% ipython --no-banner

In [1]: import numpy as np

In [2]: np.set_printoptions(suppress=True, linewidth=160)

In [3]: rd = lambda a: np.round(a, 1) + 0

In [4]: B = np.array([[0, -3, -2], [-2, 3, -3], [-1, 1, -1]])

In [5]: K = np.triu(B, 1)

In [6]: K
Out[6]: 
array([[ 0, -3, -2],
       [ 0,  0, -3],
       [ 0,  0,  0]])

In [7]: # triangular, det is the product of the diagonal

In [8]: left, sig, Vt = np.linalg.svd(K)

In [9]: np.argmax(sig[:-1] / (sig[1:] + 1e-6)) + 1
Out[9]: np.int64(2)

In [10]: B = left[:, :2] @ np.diag(sig[:2]) @ Vt[:2]

In [11]: rd(np.linalg.norm(K - B, 2)), sig[2]
Out[11]: (np.float64(0.0), np.float64(0.0))

In [12]: np.linalg.matrix_rank(B)
Out[12]: np.int64(2)

In [13]: print(rd(np.linalg.norm(K - B) / np.linalg.norm(K)))
0.0

In [14]: u = np.array([8, -9, -8, 9]) + 0.5

In [15]: M = np.outer(u, u) / (u @ u)

In [16]: rd(M)
Out[16]: 
array([[ 0.2, -0.2, -0.2,  0.3],
       [-0.2,  0.2,  0.2, -0.3],
       [-0.2,  0.2,  0.2, -0.2],
       [ 0.3, -0.3, -0.2,  0.3]])

In [17]: # a projection of rank 1

In [18]: left, sig, Vt = np.linalg.svd(M)

In [19]: np.argmax(sig[:-1] / (sig[1:] + 1e-6)) + 1
Out[19]: np.int64(1)

In [20]: rd(sig)
Out[20]: array([1., 0., 0., 0.])

In [21]: B = left[:, :1] @ np.diag(sig[:1]) @ Vt[:1]

In [22]: np.linalg.matrix_rank(B)
Out[22]: np.int64(1)

In [23]: rd(np.abs(M - B).max())
Out[23]: np.float64(0.0)

In [24]: rd(B)
Out[24]: 
array([[ 0.2, -0.2, -0.2,  0.3],
       [-0.2,  0.2,  0.2, -0.3],
       [-0.2,  0.2,  0.2, -0.2],
       [ 0.3, -0.3, -0.2,  0.3]])
